In [1]: import numpy as np

In [2]: np.set_printoptions(precision=2, suppress=True, linewidth=200)

In [3]: def tidy(a):
   ...:     return np.round(a, 2) + 0
   ...: 

In [4]: A = np.loadtxt("layer6.csv", delimiter=",")

In [5]: A
Out[5]: 
array([[5., 1., 1.],
       [1., 5., 1.],
       [1., 1., 5.]])

In [6]: A2 = np.array([[2, 3, 2], [2, 2, 0], [1, 0, 0]])

In [7]: print(np.vstack([A, A2.T]).shape)
(6, 3)

In [8]: print(np.linalg.matrix_rank(np.vstack([A, A2.T])))
3

In [9]: A2.T @ A.T
Out[9]: 
array([[13., 13.,  9.],
       [17., 13.,  5.],
       [10.,  2.,  2.]])

In [10]: O, Rm = np.linalg.qr(A)

In [11]: np.allclose(Rm.T @ Rm, A.T @ A)
Out[11]: True

In [12]: O.shape, Rm.shape
Out[12]: ((3, 3), (3, 3))

In [13]: np.trace(O @ O.T)
Out[13]: np.float64(3.0)

In [14]: tidy(abs(Rm[0, 0])), tidy(np.linalg.norm(A[:, 0]))
Out[14]: (np.float64(5.2), np.float64(5.2))

In [15]: tidy(O.T @ O)
Out[15]: 
array([[1., 0., 0.],
       [0., 1., 0.],
       [0., 0., 1.]])

In [16]: A @ (-1.0) ** np.arange(3)
Out[16]: array([ 5., -3.,  5.])

In [17]: np.sort(np.abs(np.fft.fft(A[0]))), tidy(np.sort(np.linalg.svd(A, compute_uv=False)))
Out[17]: (array([4., 4., 7.]), array([4., 4., 7.]))

In [18]: (A @ A)[0]
Out[18]: array([27., 11., 11.])

In [19]: rng = np.random.default_rng(41)

In [20]: lab = rng.permutation(3)

In [21]: print(lab)
[0 1 2]

In [22]: A2 = A[lab][:, lab]

In [23]: np.trace(A2)
Out[23]: np.float64(15.0)

In [24]: W0 = np.loadtxt("arr.csv", delimiter=",")

In [25]: print(W0)
[[3. 0. 0.]
 [0. 0. 0.]
 [0. 0. 0.]]

In [26]: np.linalg.matrix_rank(W0, rtol=0.1)
Out[26]: np.int64(1)

In [27]: np.linalg.cond(W0) > 100
Out[27]: np.True_

In [28]: print(tidy(np.linalg.norm(W0, 2) / np.linalg.norm(W0)))
1.0

In [29]: [round(float(x), 2) for x in np.linalg.svd(W0, compute_uv=False)[:3]]
Out[29]: [3.0, 0.0, 0.0]

In [30]: K = np.loadtxt("x.csv", delimiter=",")

In [31]: K
Out[31]: 
array([[ 1.  ,  0.66,  1.  , -0.82],
       [-0.27, -0.14, -0.87,  0.55],
       [-0.99, -0.6 , -1.  , -0.56],
       [-0.68, -0.3 , -0.97,  0.95],
       [ 0.97,  0.42,  0.64, -0.86],
       [-0.31, -0.11, -0.79, -0.24],
       [ 0.98,  0.48,  0.79, -0.76],
       [-0.48, -0.11, -0.17,  0.29],
       [ 0.98,  0.46,  0.95,  0.53],
       [ 1.  ,  0.61,  0.99, -0.52],
       [ 0.93,  0.37,  0.87, -0.74],
       [-0.36,  0.01,  0.88, -0.04],
       [-0.24, -0.05,  0.13,  0.45],
       [-0.85, -0.31, -0.86,  0.79],
       [-0.98, -0.41, -0.63,  0.02],
       [ 0.39,  0.08,  0.08, -0.09],
       [-0.86, -0.26, -0.32,  0.68],
       [-0.97, -0.42, -0.8 ,  0.48],
       [ 0.87,  0.24,  0.35,  0.43]])

In [32]: lab = K[:, 1] > np.median(K[:, 1])

In [33]: r0 = K[lab].mean(axis=0) - K[~lab].mean(axis=0)

In [34]: np.argsort(-np.abs(r0).round(6), kind="stable")
Out[34]: array([0, 2, 3, 1])

In [35]: (((K - K.mean(axis=0)) @ r0 > 0) == lab).mean()
Out[35]: np.float64(1.0)

In [36]: print(lab.astype(int))
[1 0 0 0 1 0 1 0 1 1 1 1 0 0 0 1 0 0 1]

In [37]: x = np.array([2, 1, 0, 0])

In [38]: (K @ x).argmax()
Out[38]: np.int64(0)

In [39]: np.linalg.norm(K @ x) <= np.linalg.norm(K, 2) * np.linalg.norm(x) + 1e-9
Out[39]: np.True_

In [40]: x @ K
ValueError: matmul: Input operand 1 has a mismatch in its core dimension 0, with gufunc signature (n?,k),(k,m?)->(n?,m?) (size 19 is different from 4)


In [41]: Xs = (K - K.mean(axis=0)) / K.std(axis=0)

In [42]: print(tidy(Xs.std(axis=0)))
[1. 1. 1. 1.]

In [43]: beta = np.linalg.lstsq(np.delete(Xs, 2, axis=1), Xs[:, 2])[0]

In [44]: print(np.abs(beta).argmax())
1

In [45]: tidy(1 - np.var(Xs[:, 2] - np.delete(Xs, 2, axis=1) @ beta))
Out[45]: np.float64(0.83)

In [46]: E = np.loadtxt("a.csv", delimiter=",")

In [47]: E
Out[47]: 
array([[0., 0.],
       [2., 1.]])

In [48]: np.linalg.matrix_rank(E, rtol=0.1)
Out[48]: np.int64(1)

In [49]: print(np.argsort(-np.linalg.norm(E, axis=0).round(6), kind="stable")[:3])
[0 1]

In [50]: X = np.array([[-8, 4, -12, 8, -2],
    ...:     [0, 0, 0, 0, 0],
    ...:     [-4, 2, -6, 4, -1],
    ...:     [0, 0, 0, 0, 0]])

In [51]: np.argsort(-np.linalg.norm(X, axis=0).round(6), kind="stable")[:3]
Out[51]: array([2, 0, 3])

In [52]: tidy(np.linalg.norm(X, 2) / np.linalg.norm(X))
Out[52]: np.float64(1.0)

In [53]: x = np.array([4, 2, -2, 0, 2])

In [54]: h1 = np.maximum(X @ x, 0)

In [55]: print(X * (h1 > 1e-9)[:, None])
[[0 0 0 0 0]
 [0 0 0 0 0]
 [0 0 0 0 0]
 [0 0 0 0 0]]

In [56]: np.flatnonzero(h1 > 1e-9)
Out[56]: array([], dtype=int64)

In [57]: np.maximum(X @ (3 * x), 0)
Out[57]: array([0, 0, 0, 0])

In [58]: U, sigma, Vh = np.linalg.svd(X)

In [59]: evecs = Vh[:(sigma > 1e-8).sum()]

In [60]: x = X[1] + 5 * X[3] + rng.integers(2) * np.eye(5)[0]

In [61]: x
Out[61]: array([1., 0., 0., 0., 0.])

In [62]: np.allclose(evecs.T @ evecs @ x, x)
Out[62]: False

In [63]: np.linalg.matrix_rank(np.vstack([X, x]))
Out[63]: np.int64(2)

In [64]: tidy(np.diag(evecs.T @ evecs))
Out[64]: array([0.22, 0.05, 0.49, 0.22, 0.01])

In [65]: tidy(np.trace(np.linalg.pinv(X) @ X))
Out[65]: np.float64(1.0)

In [66]: tidy(X @ np.linalg.pinv(X) @ X)
Out[66]: 
array([[ -8.,   4., -12.,   8.,  -2.],
       [  0.,   0.,   0.,   0.,   0.],
       [ -4.,   2.,  -6.,   4.,  -1.],
       [  0.,   0.,   0.,   0.,   0.]])

In [67]: arr = np.loadtxt("data.csv", delimiter=",")

In [68]: arr
Out[68]: 
array([[ 3., -3.,  3., -3.,  3., -3.],
       [ 3., -2.,  3., -2.,  3., -2.],
       [ 1., -1.,  1., -1.,  1., -1.],
       [ 3., -3.,  3., -3.,  3., -3.],
       [ 3., -2.,  3., -2.,  3., -2.],
       [ 1., -1.,  1., -1.,  1., -1.]])

In [69]: U, sigma = np.linalg.svd(arr)
ValueError: too many values to unpack (expected 2)


In [70]: U, sigma, Vh = np.linalg.svd(arr, full_matrices=False)

In [71]: print(np.allclose(U * sigma @ Vh, arr))
True

In [72]: tidy(sigma)
Out[72]: array([14.01,  1.35,  0.  ,  0.  ,  0.  ,  0.  ])

In [73]: tidy(U.T @ arr @ Vh.T)
Out[73]: 
array([[14.01,  0.  ,  0.  ,  0.  ,  0.  ,  0.  ],
       [ 0.  ,  1.35,  0.  ,  0.  ,  0.  ,  0.  ],
       [ 0.  ,  0.  ,  0.  ,  0.  ,  0.  ,  0.  ],
       [ 0.  ,  0.  ,  0.  ,  0.  ,  0.  ,  0.  ],
       [ 0.  ,  0.  ,  0.  ,  0.  ,  0.  ,  0.  ],
       [ 0.  ,  0.  ,  0.  ,  0.  ,  0.  ,  0.  ]])

In [74]: print(tidy(U.T @ U))
[[1. 0. 0. 0. 0. 0.]
 [0. 1. 0. 0. 0. 0.]
 [0. 0. 1. 0. 0. 0.]
 [0. 0. 0. 1. 0. 0.]
 [0. 0. 0. 0. 1. 0.]
 [0. 0. 0. 0. 0. 1.]]

In [75]: print(tidy(np.cumsum(sigma ** 2) / np.sum(sigma ** 2)))
[0.99 1.   1.   1.   1.   1.  ]

In [76]: lab = rng.permutation(6)

In [77]: lab
Out[77]: array([1, 0, 2, 3, 4, 5])

In [78]: A2 = arr[lab][:, lab]

In [79]: print(tidy(np.sort(np.abs(np.linalg.eigvals(A2)))))
[0. 0. 0. 0. 0. 1.]

In [80]: np.diag(A2)
Out[80]: array([-2.,  3.,  1., -3.,  3., -1.])

In [81]: np.allclose(A2, arr)
Out[81]: False

In [82]: print(A2)
[[-2.  3.  3. -2.  3. -2.]
 [-3.  3.  3. -3.  3. -3.]
 [-1.  1.  1. -1.  1. -1.]
 [-3.  3.  3. -3.  3. -3.]
 [-2.  3.  3. -2.  3. -2.]
 [-1.  1.  1. -1.  1. -1.]]

In [83]: F = np.diag(20 * np.array([-1, 1, 2, 0])) + np.array([[-9, -7, -6, 5], [-1, -9, 4, 6], [4, -9, 7, 9], [4, -8, 3, -4]])

In [84]: F
Out[84]: 
array([[-29,  -7,  -6,   5],
       [ -1,  11,   4,   6],
       [  4,  -9,  47,   9],
       [  4,  -8,   3,  -4]])

In [85]: vals, evecs = np.linalg.eig(F)

In [86]: tidy(np.sort(np.linalg.eigvals(np.linalg.inv(F))))
Out[86]: array([-2.56, -0.03,  0.02,  0.11])

In [87]: tidy(np.sort(np.linalg.eigvals(F.T)))
Out[87]: array([-29.83,  -0.39,   9.39,  45.83])

In [88]: tidy(np.sort(np.linalg.eigvals(F @ F)))
Out[88]: array([   0.15,   88.17,  889.99, 2100.68])

In [89]: tidy(vals)
Out[89]: array([-29.83,  45.83,  -0.39,   9.39])

In [90]: lab = rng.permutation(4)

In [91]: A2 = F[:, lab] * rng.choice([-1, 1], 4)

In [92]: print(A2)
[[ -6  29   7   5]
 [  4   1 -11   6]
 [ 47  -4   9   9]
 [  3  -4   8  -4]]

In [93]: U, _, Vh = np.linalg.svd(F.T @ A2)

In [94]: lab
Out[94]: array([2, 0, 1, 3])

In [95]: U, sigma, Vh = np.linalg.svd(F)

In [96]: tidy(sigma)
Out[96]: array([49.7 , 29.98, 15.76,  0.21])

In [97]: A2 = U[:, :3] @ np.diag(sigma[:3]) @ Vh[:3]

In [98]: tidy(np.linalg.norm(F - A2) / np.linalg.norm(F))
Out[98]: np.float64(0.0)

In [99]: U, sigma, Vh = np.linalg.svd(F, full_matrices=False)

In [100]: tidy(sigma / sigma[0])
Out[100]: array([1.  , 0.6 , 0.32, 0.  ])

In [101]: tidy(sigma)
Out[101]: array([49.7 , 29.98, 15.76,  0.21])

In [102]: tidy(U.T @ F @ Vh.T)
Out[102]: 
array([[49.7 ,  0.  ,  0.  ,  0.  ],
       [ 0.  , 29.98,  0.  ,  0.  ],
       [ 0.  ,  0.  , 15.76,  0.  ],
       [ 0.  ,  0.  ,  0.  ,  0.21]])

In [103]: np.abs(U[:, 0]).round(6).argmax()
Out[103]: np.int64(2)

In [104]: print(tidy(U.T @ U))
[[1. 0. 0. 0.]
 [0. 1. 0. 0.]
 [0. 0. 1. 0.]
 [0. 0. 0. 1.]]

In [105]: print((sigma > 1e-8).sum())
4

In [106]: tidy(np.cumsum(sigma ** 2) / np.sum(sigma ** 2))
Out[106]: array([0.68, 0.93, 1.  , 1.  ])

In [107]: tidy(np.sqrt((sigma ** 2).sum())), tidy(np.linalg.norm(F))
Out[107]: (np.float64(60.14), np.float64(60.14))

In [108]: x = np.array([2, 1, 1, 1])

In [109]: print(F * x)
[[-58  -7  -6   5]
 [ -2  11   4   6]
 [  8  -9  47   9]
 [  8  -8   3  -4]]

In [110]: F @ x
Out[110]: array([-66,  19,  55,  -1])

In [111]: print(np.einsum("ij,j->i", F, x))
[-66  19  55  -1]

In [112]: (F * x).sum(axis=1)
Out[112]: array([-66,  19,  55,  -1])

In [113]: F @ (2 * x)
Out[113]: array([-132,   38,  110,   -2])

In [114]: mat = np.load("w.npy")

In [115]: mat
Out[115]: 
array([[2, 1, 1, 0],
       [0, 0, 0, 0],
       [0, 1, 1, 1],
       [1, 1, 0, 0]])

In [116]: r0 = np.array([2, -1, 1])

In [117]: np.convolve(mat[0], r0)
Out[117]: array([4, 0, 3, 0, 1, 0])

In [118]: np.correlate(mat[0], mat[1], "full")
Out[118]: array([0, 0, 0, 0, 0, 0, 0])

In [119]: print(np.cross(mat[0, :3], mat[1, :3]))
[0 0 0]
